$ ipython --no-banner

In [1]: import numpy as np

In [2]: from numpy import linalg as LA

In [3]: np.set_printoptions(precision=3, suppress=True, linewidth=140, floatmode="fixed")

In [4]: W0 = np.load("run17.npy")

In [5]: W0
Out[5]: 
array([[-1,  0, -1,  0],
       [ 1, -2,  1, -2],
       [-1,  0, -1,  0],
       [ 1, -2,  1, -2]])

In [6]: LA.matrix_rank(W0, rtol=0.1)
Out[6]: np.int64(2)

In [7]: np.argsort(-LA.norm(W0, axis=0).round(6), kind="stable")[:3]
Out[7]: array([1, 3, 0])

In [8]: np.abs(W0).max()
Out[8]: np.int64(2)

In [9]: W0.mean(axis=0)
Out[9]: array([ 0.000, -1.000,  0.000, -1.000])

In [10]: W0[4]
---------------------------------------------------------------------------
IndexError                                Traceback (most recent call last)
Cell In[10], line 1
----> 1 W0[4]

IndexError: index 4 is out of bounds for axis 0 with size 4

In [11]: np.round(LA.svd(W0, compute_uv=False), 3) + 0
Out[11]: array([4.576, 1.748, 0.000, 0.000])

In [12]: other = W0 / LA.norm(W0, axis=1, keepdims=True)

In [13]: gram = other @ other.T

In [14]: round(float(np.degrees(np.arccos(np.clip(gram[1, 0], -1, 1)))), 3)
Out[14]: 116.565

In [15]: (gram - 2 * np.eye(4)).round(6).argmax(axis=1)
Out[15]: array([2, 3, 0, 1])

In [16]: np.argwhere(np.triu(np.abs(gram) > 0.95, 1))
Out[16]: 
array([[0, 2],
       [1, 3]])

In [17]: hat = np.triu(np.array([[3, 1, 2, 1], [0, 2, 0, 2], [2, 1, 3, 0], [0, 1, 1, 0]]), 1) + np.eye(4)

In [18]: other = hat @ W0 @ LA.inv(hat)

In [19]: LA.matrix_rank(other)
Out[19]: np.int64(2)

In [20]: other
Out[20]: 
array([[-1.000, -3.000,  1.000,  3.000],
       [ 3.000, -9.000, -3.000,  9.000],
       [-1.000,  1.000,  1.000, -1.000],
       [ 1.000, -3.000, -1.000,  3.000]])

In [21]: theta = np.radians(36)

In [22]: R = np.eye(4)

In [23]: R[3, 3] = R[1, 1] = np.cos(theta)

In [24]: R[3, 1], R[1, 3] = -np.sin(theta), np.sin(theta)

In [25]: R
Out[25]: 
array([[ 1.000,  0.000,  0.000,  0.000],
       [ 0.000,  0.809,  0.000,  0.588],
       [ 0.000,  0.000,  1.000,  0.000],
       [ 0.000, -0.588,  0.000,  0.809]])

In [26]: other = W0 @ R.T

In [27]: np.allclose(LA.norm(W0, axis=1), LA.norm(other, axis=1))
Out[27]: True

In [28]: np.round(LA.svd(W0, compute_uv=False), 3) + 0, np.round(LA.svd(other, compute_uv=False), 3) + 0
Out[28]: (array([4.576, 1.748, 0.000, 0.000]), array([4.576, 1.748, 0.000, 0.000]))

In [29]: np.allclose(W0 @ W0.T, other @ other.T)
Out[29]: True

In [30]: M = np.loadtxt("arr.csv", delimiter=",")

In [31]: M
Out[31]: 
array([[ 2.000,  3.000, -3.000,  2.000],
       [ 2.000,  2.000,  3.000, -3.000],
       [-3.000,  2.000,  2.000,  3.000],
       [ 3.000, -3.000,  2.000,  2.000]])

In [32]: np.round(LA.det(2 * M), 3), round(LA.det(M), 3)
Out[32]: (np.float64(-9984.0), np.float64(-624.0))

In [33]: np.einsum("ij,ji->", M, M)
Out[33]: np.float64(100.0)

In [34]: LA.eigvals(M)
Out[34]: array([-6.000+0.000j,  5.000+1.000j,  5.000-1.000j,  4.000+0.000j])

In [35]: np.round(LA.det(M[::-1]), 3)
Out[35]: np.float64(-624.0)

In [36]: round(float(LA.det(M.T)), 3)
Out[36]: -624.0

In [37]: np.poly(M)
Out[37]: array([   1.000,   -8.000,  -18.000,  292.000, -624.000])

In [38]: x0 = np.array([4, 5, -2, 5])

In [39]: LA.norm(M @ x0) <= LA.norm(M, 2) * LA.norm(x0) + 1e-9
Out[39]: np.True_

In [40]: M @ x0
Out[40]: array([39.000, -3.000,  9.000,  3.000])

In [41]: np.einsum("ij,j->i", M, x0)
Out[41]: array([39.000, -3.000,  9.000,  3.000])

In [42]: rng = np.random.default_rng(441317)

In [43]: labels = rng.permutation(4)

In [44]: other = M[:, labels] * rng.choice([-1, 1], 4)

In [45]: other
Out[45]: 
array([[ 2.000,  2.000, -3.000, -3.000],
       [ 2.000, -3.000,  3.000, -2.000],
       [-3.000,  3.000,  2.000, -2.000],
       [ 3.000,  2.000,  2.000,  3.000]])

In [46]: left, _, vt = LA.svd(M.T @ other)

In [47]: np.round(LA.lstsq(M, other)[0], 3) + 0
Out[47]: 
array([[ 1.000,  0.000,  0.000,  0.000],
       [ 0.000,  0.000,  0.000, -1.000],
       [ 0.000,  0.000,  1.000,  0.000],
       [ 0.000,  1.000,  0.000,  0.000]])
